$ ipython --no-banner

In [1]: import numpy as np

In [2]: np.set_printoptions(precision=2, suppress=True, linewidth=160, floatmode="fixed")

In [3]: M = np.load("mat.npy")

In [4]: M
Out[4]: 
array([[0.00, 0.00, 1.00],
       [0.00, 0.00, 0.00],
       [1.00, 0.00, 0.00]])

In [5]: # 2 blocks once reordered

In [6]: M @ M
Out[6]: 
array([[1.00, 0.00, 0.00],
       [0.00, 0.00, 0.00],
       [0.00, 0.00, 1.00]])

In [7]: L = np.diag(M.sum(axis=1)) - M

In [8]: round(np.linalg.det(L[1:, 1:]))
Out[8]: 0

In [9]: (np.linalg.eigvalsh(L) < 1e-8).sum()
Out[9]: np.int64(2)

In [10]: np.linalg.matrix_rank(L)
Out[10]: np.int64(1)

In [11]: rng = np.random.default_rng(838560)

In [12]: lab = rng.permutation(3)

In [13]: lab
Out[13]: array([2, 0, 1])

In [14]: out = M[lab][:, lab]

In [15]: np.trace(out)
Out[15]: np.float64(0.0)

In [16]: def softmax(z):
    ...:     e = np.exp(z - z.max(axis=-1, keepdims=True))
    ...:     return e / e.sum(axis=-1, keepdims=True)
    ...: 

In [17]: softmax(M[0] + 5)
Out[17]: array([0.21, 0.21, 0.58])

In [18]: softmax(M).sum(axis=1)
Out[18]: array([1.00, 1.00, 1.00])

In [19]: np.round(softmax(10 * M[0]), 2) + 0
Out[19]: array([0.00, 0.00, 1.00])

In [20]: att = M @ M.T / np.sqrt(3)

In [21]: softmax(att + np.triu(np.full(att.shape, -np.inf), 1))
Out[21]: 
array([[1.00, 0.00, 0.00],
       [0.50, 0.50, 0.00],
       [0.26, 0.26, 0.47]])

In [22]: [round(float(np.linalg.det(M[:i, :i])), 2) + 0 for i in range(1, 4)]
Out[22]: [0.0, 0.0, 0.0]

In [23]: round(np.linalg.eigvalsh(M).min(), 2)
Out[23]: np.float64(-1.0)

In [24]: out = np.array([[-1, -1, 1], [2, 2, -1], [-3, 1, -3]])

In [25]: np.einsum("ik,kj->ji", M, out)
Out[25]: 
array([[-3.00,  0.00, -1.00],
       [ 1.00,  0.00, -1.00],
       [-3.00,  0.00,  1.00]])

In [26]: M @ out
Out[26]: 
array([[-3.00,  1.00, -3.00],
       [ 0.00,  0.00,  0.00],
       [-1.00, -1.00,  1.00]])

In [27]: np.vstack([M, out.T]).shape
Out[27]: (6, 3)

In [28]: np.linalg.matrix_rank(M @ out)
Out[28]: np.int64(2)

In [29]: F = np.loadtxt("sample2.csv", delimiter=",")

In [30]: F
Out[30]: 
array([[-0.75, -0.59, -0.26],
       [ 0.59, -0.57, -0.52],
       [ 0.17,  0.15, -0.42],
       [ 0.25, -0.55,  0.70]])

In [31]: # columns are unit length and at right angles

In [32]: softmax(F).sum(axis=1)
Out[32]: array([1.00, 1.00, 1.00, 1.00])

In [33]: att = F @ F.T / np.sqrt(3)

In [34]: softmax(att)[0] @ F
Out[34]: array([-0.07, -0.43, -0.15])

In [35]: vec = np.array([3, 0, 2])

In [36]: y = F @ vec

In [37]: np.round(np.linalg.solve(F.T @ F, F.T @ y), 2) + 0
Out[37]: array([3.00, 0.00, 2.00])

In [38]: try:
    ...:     np.linalg.solve(F, y)
    ...: except np.linalg.LinAlgError as e:
    ...:     print(repr(e))
    ...: 
LinAlgError('Last 2 dimensions of the array must be square')

In [39]: y = y + 0.05 * rng.normal(size=4)

In [40]: y
Out[40]: array([-2.69,  0.62, -0.34,  2.15])

In [41]: coef, *_ = np.linalg.lstsq(F, y)

In [42]: coef.round(2) + 0
Out[42]: array([2.87, 0.00, 2.02])

In [43]: np.round(F.T @ (y - F @ coef), 2) + 0
Out[43]: array([0.00, 0.00, 0.00])

In [44]: coef.round()
Out[44]: array([3.00, 0.00, 2.00])

In [45]: proj = F @ np.linalg.solve(F.T @ F, F.T)

In [46]: np.allclose(proj @ proj, proj)
Out[46]: True

In [47]: np.round(np.linalg.eigvalsh(proj), 2) + 0
Out[47]: array([0.00, 1.00, 1.00, 1.00])

In [48]: np.round((np.eye(4) - proj) @ F, 2) + 0
Out[48]: 
array([[0.00, 0.00, 0.00],
       [0.00, 0.00, 0.00],
       [0.00, 0.00, 0.00],
       [0.00, 0.00, 0.00]])

In [49]: mat = np.load("a.npy")

In [50]: mat
Out[50]: 
array([[-3.52,  5.61, -6.37, -3.95],
       [ 6.81, -3.49, -5.83,  2.74],
       [ 6.77,  2.34, -4.11,  5.63],
       [ 8.94, -2.39, -1.04,  3.65],
       [ 0.88, -7.18,  5.88, -3.62],
       [-6.84,  4.59, -4.89,  2.86],
       [-0.70,  9.57, -2.79,  0.30],
       [ 4.66, -1.33,  0.63, -8.72],
       [ 5.94, -7.21, -3.46, -0.87],
       [ 4.96, -0.79,  7.45, -4.39],
       [-6.15,  7.72,  1.59, -0.01],
       [ 2.77,  0.50,  3.44,  8.96],
       [-0.79,  4.55,  7.86,  4.12],
       [-4.34, -1.96,  6.09, -6.35],
       [ 4.67,  2.07,  2.39,  8.26],
       [ 0.05,  2.01,  0.82, -9.76],
       [ 2.60, -5.89, -7.05,  2.97]])

In [51]: np.round(softmax(10 * mat[10]), 2) + 0
Out[51]: array([0.00, 1.00, 0.00, 0.00])

In [52]: np.round(softmax(mat[10]), 2) + 0
Out[52]: array([0.00, 1.00, 0.00, 0.00])

In [53]: att = mat @ mat.T / np.sqrt(4)

In [54]: softmax(att)[10] @ mat
Out[54]: array([-6.15,  7.72,  1.59, -0.01])

In [55]: softmax(att).round(6).argmax(axis=1)
Out[55]: array([ 0,  1,  2,  3,  4,  5,  6,  7,  8,  9, 10, 11, 12, 13, 14, 15, 16])

In [56]: Xc = mat - mat.mean(axis=0)

In [57]: left, sigma, VT = np.linalg.svd(Xc, full_matrices=False)

In [58]: np.abs(VT[-1])
Out[58]: array([0.72, 0.63, 0.04, 0.29])

In [59]: sigma
Out[59]: array([24.82, 23.24, 18.94, 11.76])

In [60]: sigma ** 2 / (sigma ** 2).sum()
Out[60]: array([0.37, 0.33, 0.22, 0.08])

In [61]: (np.sign(left[:, 0]) == np.sign(left[0, 0])).astype(int)
Out[61]: array([1, 0, 0, 0, 1, 1, 1, 1, 0, 1, 1, 0, 1, 1, 0, 1, 0])

In [62]: np.round(Xc.mean(axis=0), 2) + 0
Out[62]: array([0.00, 0.00, 0.00, 0.00])

In [63]: np.linalg.matrix_rank(Xc)
Out[63]: np.int64(4)

In [64]: round((sigma ** 2).sum() ** 2 / (sigma ** 4).sum(), 2)
Out[64]: np.float64(3.34)

In [65]: Xc = (mat - mat.mean(axis=0)) / mat.std(axis=0)

In [66]: Xc.std(axis=0)
Out[66]: array([1.00, 1.00, 1.00, 1.00])

In [67]: np.argwhere(np.abs(Xc) > 2)
Out[67]: array([], shape=(0, 2), dtype=int64)

In [68]: coef = np.linalg.lstsq(np.delete(Xc, 1, axis=1), Xc[:, 1])[0]

In [69]: np.abs(coef).argmax()
Out[69]: np.int64(0)

In [70]: round(float(1 - np.var(Xc[:, 1] - np.delete(Xc, 1, axis=1) @ coef)), 2)
Out[70]: 0.36

In [71]: coef
Out[71]: array([-0.61, -0.04,  0.26])
